$ python -q
>>> import numpy as np
>>> from numpy import linalg as LA
>>> np.set_printoptions(suppress=True, linewidth=160)
>>> data = np.loadtxt("sample15.csv", delimiter=",")
>>> data
array([[  0.,  -1.,  10.,  -4.,  10.,  10.,  -2.,   4.,  -3.,  11.,   4.,   4.,   6.],
       [  1.,   0.,  -7.,   5.,  10.,   3.,   1.,   4.,  12.,  13.,   3.,   0.,   3.],
       [-10.,   7.,   0.,   3.,  -4.,   5.,   7.,   0.,   2.,  15.,  -6.,  -7.,   2.],
       [  4.,  -5.,  -3.,   0.,  -8.,   5.,  -6.,   1.,   9.,   0.,  10.,  -7., -15.],
       [-10., -10.,   4.,   8.,   0.,   3.,   8.,   0.,   5., -11.,  -5.,  15.,  -4.],
       [-10.,  -3.,  -5.,  -5.,  -3.,   0.,  -4.,  -3.,   7.,  -1.,  -1.,  13.,  -4.],
       [  2.,  -1.,  -7.,   6.,  -8.,   4.,   0.,   0.,   4.,  -7.,   4.,   6.,  -3.],
       [ -4.,  -4.,   0.,  -1.,   0.,   3.,   0.,   0.,  -8.,  10.,  -1.,  -3.,   1.],
       [  3., -12.,  -2.,  -9.,  -5.,  -7.,  -4.,   8.,   0.,   1.,   4.,  12.,  -3.],
       [-11., -13., -15.,   0.,  11.,   1.,   7., -10.,  -1.,   0.,   7.,  -6.,  -5.],
       [ -4.,  -3.,   6., -10.,   5.,   1.,  -4.,   1.,  -4.,  -7.,   0.,   1.,  11.],
       [ -4.,   0.,   7.,   7., -15., -13.,  -6.,   3., -12.,   6.,  -1.,   0., -11.],
       [ -6.,  -3.,  -2.,  15.,   4.,   4.,   3.,  -1.,   3.,   5., -11.,  11.,   0.]])
>>> # skew, so no eigenvalue has a real part
>>> ang = np.radians(45)
>>> R = np.eye(13)
>>> R[4, 4] = R[2, 2] = np.cos(ang)
>>> R[4, 2], R[2, 4] = -np.sin(ang), np.sin(ang)
>>> other = data @ R.T
>>> np.allclose(LA.norm(data, axis=1), LA.norm(other, axis=1))
True
>>> np.allclose(data @ data.T, other @ other.T)
True
>>> np.round(np.abs(other - data).max(axis=0), 3)
array([ 0.   ,  0.   , 12.657,  0.   , 10.   ,  0.   ,  0.   ,  0.   ,  0.   ,  0.   ,  0.   ,  0.   ,  0.   ])
>>> np.round(LA.svd(data, compute_uv=False), 3) + 0, np.round(LA.svd(other, compute_uv=False), 3) + 0
(array([38.252, 38.252, 32.774, 32.774, 25.829, 25.829, 16.784, 16.784, 10.171, 10.171,  6.661,  6.661,  0.   ]), array([38.252, 38.252, 32.774, 32.774, 25.829, 25.829, 16.784, 16.784, 10.171, 10.171,  6.661,  6.661,  0.   ]))
